$ python3 -q
>>> import numpy as np
>>> np.set_printoptions(precision=1, suppress=True, linewidth=100, sign=" ")
>>> A2 = np.array([[8, 7, 1, 0], [6, 5, 0, 9], [4, 3, 4, 0], [9, 8, 7, 0]])
>>> F = np.triu(A2)
>>> F
array([[ 8,  7,  1,  0],
       [ 0,  5,  0,  9],
       [ 0,  0,  4,  0],
       [ 0,  0,  0,  0]])
>>> left, sigma, VT = np.linalg.svd(F)
>>> evecs = VT[:(sigma > 1e-8).sum()]
>>> rng = np.random.default_rng(2232)
>>> vec = F[3] + 4 * F[2] + rng.integers(2) * np.eye(4)[3]
>>> vec
array([  0.,   0.,  16.,   1.])
>>> round(float(np.linalg.norm(vec - evecs.T @ evecs @ vec)), 1)
0.4
>>> np.linalg.matrix_rank(np.vstack([F, vec]))
np.int64(4)
>>> print(np.linalg.matrix_power(F - np.diag(np.diag(F)), 4))
[[ 0  0  0  0]
 [ 0  0  0  0]
 [ 0  0  0  0]
 [ 0  0  0  0]]
>>> np.linalg.matrix_rank(F - F[0, 0] * np.eye(4))
np.int64(3)
>>> [int(np.linalg.matrix_rank(np.linalg.matrix_power(F, p))) for p in range(1, 5)]
[3, 3, 3, 3]
>>> F @ F
array([[ 64,  91,  12,  63],
       [  0,  25,   0,  45],
       [  0,   0,  16,   0],
       [  0,   0,   0,   0]])
>>> np.prod(np.diag(F)), round(float(np.linalg.det(F)), 1)
(np.int64(0), 0.0)
>>> idx = rng.permutation(4)
>>> idx
array([ 3,  1,  2,  0])
>>> A2 = F[idx][:, idx]
>>> np.diag(A2)
array([ 0,  5,  4,  8])
>>> A2
array([[ 0,  0,  0,  0],
       [ 9,  5,  0,  0],
       [ 0,  0,  4,  0],
       [ 0,  7,  1,  8]])
>>> np.sort(np.abs(np.linalg.eigvals(A2)))
array([ 0.,  4.,  5.,  8.])
>>> A = np.loadtxt("m.csv", delimiter=",")
>>> A
array([[ 1.,  1.,  1.,  1.,  1.,  1.,  1.,  1.],
       [ 1.,  1.,  1.,  1., -1., -1., -1., -1.]])
>>> r0 = np.array([3, 2])
>>> np.cross(A[0, :3], A[1, :3])
array([ 0.,  0.,  0.])
>>> np.array([np.convolve(row, r0, "same") for row in A])
array([[ 3.,  5.,  5.,  5.,  5.,  5.,  5.,  5.],
       [ 3.,  5.,  5.,  5., -1., -5., -5., -5.]])
>>> cov = A.T @ A
>>> np.trace(cov), (A ** 2).sum()
(np.float64(16.0), np.float64(16.0))
>>> print(np.linalg.svd(A, compute_uv=False) ** 2)
[ 8.  8.]
>>> np.linalg.matrix_rank(cov)
np.int64(2)
>>> print(np.allclose(cov, cov.T))
True
>>> A2 = np.array([[0, 1, 0],
...     [1, 0, 2],
...     [0, 2, 2],
...     [0, 0, 1],
...     [0, 1, 2],
...     [1, 2, 0],
...     [1, 1, 2],
...     [1, 0, 0]])
>>> np.einsum("ij,ij->i", A, A)
array([ 8.,  8.])
>>> np.einsum("ik,kj->ij", A, A2)
array([[ 4.,  7.,  9.],
       [-2., -1.,  1.]])
>>> A2 @ A
Traceback (most recent call last):
  File "<python-input-36>", line 1, in <module>
    A2 @ A
    ~~~^~~
ValueError: matmul: Input operand 1 has a mismatch in its core dimension 0, with gufunc signature (n?,k),(k,m?)->(n?,m?) (size 2 is different from 3)
>>> vec = np.array([0, 0, 0, 1, 1, 3, 3, 0])
>>> a = np.maximum(A @ vec, 0)
>>> A.T @ a
array([ 8.,  8.,  8.,  8.,  8.,  8.,  8.,  8.])
>>> a
array([ 8.,  0.])
>>> np.maximum(A @ (3 * vec), 0)
array([ 24.,   0.])
>>> np.tanh(A @ vec)
array([ 1., -1.])
>>> def softmax(z):
...     e = np.exp(z - z.max(axis=-1, keepdims=True))
...     return e / e.sum(axis=-1, keepdims=True)
... 
>>> softmax(10 * A[0])
array([ 0.1,  0.1,  0.1,  0.1,  0.1,  0.1,  0.1,  0.1])
>>> print(softmax(A[0] + 5))
[ 0.1  0.1  0.1  0.1  0.1  0.1  0.1  0.1]
>>> softmax(A).sum(axis=1)
array([ 1.,  1.])
>>> att = A @ A.T / np.sqrt(8)
>>> softmax(att)[0] @ A
array([ 1. ,  1. ,  1. ,  1. ,  0.9,  0.9,  0.9,  0.9])
>>> softmax(att)
array([[ 0.9,  0.1],
       [ 0.1,  0.9]])
>>> m1 = np.load("block9.npy")
>>> print(m1)
[[-1. -2.  0.  0.]
 [-2.  2. -2.  0.]
 [ 0. -2.  1. -2.]
 [ 0.  0. -2. -1.]]
>>> w1 = np.array([[2, -1, 2], [-1, 7, -6], [8, -9, 7], [8, 3, 1]])
>>> beta = np.array([-2, 1, 1])
>>> H = np.maximum(m1 @ w1 + beta, 0)
>>> (H > 0).mean(axis=0)
array([ 0. ,  0.5,  0.5])
>>> print((H > 0).astype(int))
[[ 0  0  1]
 [ 0  1  0]
 [ 0  0  1]
 [ 0  1  0]]
>>> H
array([[  0.,   0.,  11.],
       [  0.,  35.,   0.],
       [  0.,   0.,  18.],
       [  0.,  16.,   0.]])
>>> W2 = np.array([[0, 3], [1, 0], [3, 1]])
>>> (H @ W2).round(6).argmax(axis=1)
array([ 0,  0,  0,  0])
>>> w1 @ W2
array([[  5,   8],
       [-11,  -9],
       [ 12,  31],
       [  6,  25]])
>>> H @ W2
array([[ 33.,  11.],
       [ 35.,   0.],
       [ 54.,  18.],
       [ 16.,   0.]])
>>> np.unique(H.round(6), axis=0).shape
(4, 3)
>>> round(float(np.trace(np.linalg.pinv(H) @ H)), 1)
2.0
>>> H @ np.linalg.pinv(H) @ H
array([[  0.,   0.,  11.],
       [  0.,  35.,   0.],
       [  0.,   0.,  18.],
       [  0.,  16.,   0.]])
>>> np.abs(np.diag(np.linalg.qr(H)[1])) > 1e-9
array([False,  True,  True])
>>> try:
...     np.linalg.inv(H)
... except np.linalg.LinAlgError as e:
...     print(e)
... 
Last 2 dimensions of the array must be square
>>> round(np.linalg.det(m1.T), 1)
np.float64(26.0)
>>> round(np.linalg.eigvals(m1).sum().real, 1)
np.float64(1.0)
>>> np.round(np.linalg.det(2 * m1), 1), np.round(np.linalg.det(m1), 1)
(np.float64(416.0), np.float64(26.0))
>>> np.round(np.linalg.det(m1[::-1]), 1)
np.float64(26.0)
>>> vals, evecs = np.linalg.eig(m1)
>>> np.round(np.prod(vals), 1)
np.float64(26.0)
>>> vals
array([ 4.3,  1.2, -2.8, -1.8])
>>> np.sort(np.linalg.eigvals(m1.T))
array([-2.8, -1.8,  1.2,  4.3])
>>> M = np.load("arr.npy")
>>> M
array([[ 0.5,  0.9],
       [ 0.9, -0.5]])
>>> vals, evecs = np.linalg.eigh(M)
>>> vec = np.array([-3, 3])
>>> round(float(vec @ M @ vec / (vec @ vec)), 1), vals[0], vals[-1]
(-0.9, np.float64(-1.0), np.float64(1.0))
>>> round(float(vec @ M @ vec), 1)
-15.9
>>> print(evecs * np.maximum(vals, 0) @ evecs.T)
[[ 0.7  0.4]
 [ 0.4  0.3]]
>>> vec = np.array([0, -1])
>>> np.abs(np.linalg.eigvals(M))
array([ 1.,  1.])
>>> np.round(M.T @ (M @ vec), 1) + 0
array([ 0., -1.])
>>> print(np.round(np.linalg.norm(vec), 1), round(np.linalg.norm(M @ vec), 1))
1.0 1.0
>>> vals, evecs = np.linalg.eig(M)
>>> np.sort(np.linalg.eigvals(M @ M))
array([ 1.,  1.])
>>> print(np.prod(vals))
-1.0
>>> np.sort(np.linalg.eigvals(np.linalg.inv(M)))
array([-1.,  1.])
>>> np.round(M @ evecs[:, 0] - vals[0] * evecs[:, 0], 1) + 0
array([ 0.,  0.])
>>> np.sort(np.linalg.eigvals(M.T))
array([-1.,  1.])
>>> mat = np.array([[5, 6, 7, 8],
...     [9, 10, 11, 12],
...     [13, 14, 15, 16],
...     [17, 18, 19, 20],
...     [21, 22, 23, 24]])
>>> left, sigma, VT = np.linalg.svd(mat)
>>> np.argmax(sigma[:-1] / (sigma[1:] + 1e-6)) + 1
np.int64(2)
>>> sigma.round(1) + 0
array([ 69.8,   1.8,   0. ,   0. ])
>>> A2 = left[:, :2] @ np.diag(sigma[:2]) @ VT[:2]
>>> A2
array([[  5.,   6.,   7.,   8.],
       [  9.,  10.,  11.,  12.],
       [ 13.,  14.,  15.,  16.],
       [ 17.,  18.,  19.,  20.],
       [ 21.,  22.,  23.,  24.]])
>>> np.round(np.abs(mat - A2).max(), 1)
np.float64(0.0)
>>> np.linalg.matrix_rank(A2)
np.int64(2)
>>> print(np.linalg.matrix_rank(mat, rtol=0.05))
1
>>> E = np.loadtxt("test19.csv", delimiter=",")
>>> E.round(1) + 0
array([[-1.2,  0. , -2. ],
       [-0.9,  0.1, -1.8],
       [-0.9, -0.1, -2.1],
       [-1.1,  0.1, -1.9],
       [-0.9, -0.2, -2. ],
       [-1.1,  0.1, -2.1],
       [-1. ,  0. , -2.1],
       [-1.1, -0.1, -2.1],
       [-1. , -0.1, -2. ],
       [-0.9,  0.1, -1.9],
       [-1. , -0.1, -2.1],
       [-1.2, -0.2, -2. ],
       [-1. ,  0. , -2.1],
       [-1.1,  0. , -2.1],
       [ 1. ,  0. , -1.1],
       [ 0.9,  0. , -1.1],
       [ 0.9,  0. , -1.1],
       [ 0.9,  0.2, -1.1],
       [ 1. ,  0. , -1. ],
       [ 1. ,  0. , -0.7],
       [ 1. ,  0.2, -0.9],
       [ 0.9,  0.2, -1.1],
       [ 1.1,  0. , -1. ],
       [ 0.7,  0.1, -0.9],
       [ 1. ,  0. , -0.8],
       [ 1.1,  0. , -0.9],
       [ 1. , -0.1, -0.9],
       [ 1. , -0.1, -1.2]])
>>> vec = np.array([-2, 1, -1])
>>> a = np.maximum(E @ vec, 0)
>>> a
array([ 4.3,  3.8,  3.9,  4.2,  3.5,  4.3,  4.2,  4.2,  3.9,  3.7,  4. ,  4.1,  4.1,  4.2,  0. ,
        0. ,  0. ,  0. ,  0. ,  0. ,  0. ,  0. ,  0. ,  0. ,  0. ,  0. ,  0. ,  0. ])
>>> E.T @ a
array([ -57.5,   -1.8, -114.6])
>>> np.tanh(E @ vec)
array([ 1. ,  1. ,  1. ,  1. ,  1. ,  1. ,  1. ,  1. ,  1. ,  1. ,  1. ,  1. ,  1. ,  1. , -0.7,
       -0.6, -0.6, -0.5, -0.7, -0.9, -0.7, -0.4, -0.8, -0.3, -0.9, -0.8, -0.8, -0.7])
>>> np.maximum(E @ vec, 0) - np.maximum(-E @ vec, 0)
array([ 4.3,  3.8,  3.9,  4.2,  3.5,  4.3,  4.2,  4.2,  3.9,  3.7,  4. ,  4.1,  4.1,  4.2, -0.8,
       -0.7, -0.6, -0.6, -0.9, -1.4, -0.9, -0.4, -1.2, -0.3, -1.3, -1.2, -1.2, -0.9])
>>> idx = E[:, 2] > np.median(E[:, 2])
>>> r0 = E[idx].mean(axis=0) - E[~idx].mean(axis=0)
>>> ((E - E.mean(axis=0)) @ r0 > 0).astype(int)
array([ 0,  0,  0,  0,  0,  0,  0,  0,  0,  0,  0,  0,  0,  0,  1,  1,  1,  1,  1,  1,  1,  1,  1,
        1,  1,  1,  1,  1])
>>> (((E - E.mean(axis=0)) @ r0 > 0) == idx).mean()
np.float64(1.0)
>>> np.argsort(-np.abs(r0).round(6), kind="stable")
array([ 0,  2,  1])
>>> X = np.load("sample2.npy")
>>> X
array([[ 9, -3,  9],
       [-3,  1, -3],
       [ 9, -3,  9]])
>>> left, sigma, VT = np.linalg.svd(X)
>>> print(np.argmax(sigma[:-1] / (sigma[1:] + 1e-6)) + 1)
1
>>> A2 = left[:, :1] @ np.diag(sigma[:1]) @ VT[:1]
>>> print(np.linalg.matrix_rank(X, rtol=0.05))
1
>>> r = np.linalg.matrix_rank(X)
>>> r
np.int64(1)
>>> N = np.linalg.svd(X)[2][r:].T
>>> np.round(X @ N, 1) + 0
array([[ 0.,  0.],
       [ 0.,  0.],
       [ 0.,  0.]])
>>> np.linalg.matrix_rank(X.T @ X), np.linalg.matrix_rank(X @ X.T)
(np.int64(1), np.int64(1))
>>> [int(np.linalg.matrix_rank(np.delete(X, i, axis=0))) for i in range(3)]
[1, 1, 1]
>>> N.shape
(3, 2)
>>> N @ N.T
array([[ 0.5,  0.2, -0.5],
       [ 0.2,  0.9,  0.2],
       [-0.5,  0.2,  0.5]])
>>> K = np.load("data.npy")
>>> K
array([[-12.3,   5.8,   5.4],
       [ -6. ,   2.6,   3.3],
       [ 10. ,  -3.2,   0.2],
       [ -7.2,   2.8,   2.4],
       [  3.4,  -1.1,   0.1],
       [ 23.5, -10.3,  -8.6],
       [  3.2,  -1. ,   0.3],
       [ -4.6,   1.7,   0.3],
       [  9.7,  -3.7,  -2.1],
       [ -7.5,   2.4,  -0.6],
       [ -2.1,  -0.4,  -1.9],
       [  2.5,   0. ,   2.7]])
>>> cen = K - K.mean(axis=0)
>>> evecs = np.linalg.svd(cen)[2][:2]
>>> A2 = cen - cen @ evecs.T @ evecs
>>> print(A2.std(axis=0))
[ 0.1  0.2  0.1]
>>> np.diag(evecs.T @ evecs)
array([ 0.9,  0.2,  0.9])
>>> cen = K - K.mean(axis=1)
Traceback (most recent call last):
  File "<python-input-135>", line 1, in <module>
    cen = K - K.mean(axis=1)
          ~~^~~~~~~~~~~~~~~~
ValueError: operands could not be broadcast together with shapes (12,3) (12,) 
>>> cen = K - K.mean(axis=0)
>>> left, sigma, VT = np.linalg.svd(cen, full_matrices=False)
>>> print(np.abs(VT[0]).argmax())
0
>>> np.linalg.matrix_rank(cen)
np.int64(3)
>>> sigma
array([ 36.9,   6.7,   0.6])
>>> dist = np.linalg.norm(K[:, None] - K[None], axis=-1)
>>> print(dist[11].round(6).argsort(kind="stable")[:4])
[ 11   6   4  10]
>>> np.linalg.matrix_rank(dist ** 2)
np.int64(5)
>>> np.unravel_index(dist.round(6).argmax(), dist.shape)
(np.int64(0), np.int64(5))
>>> P = K @ np.linalg.solve(K.T @ K, K.T)
>>> round(float(np.trace(P)), 1)
3.0
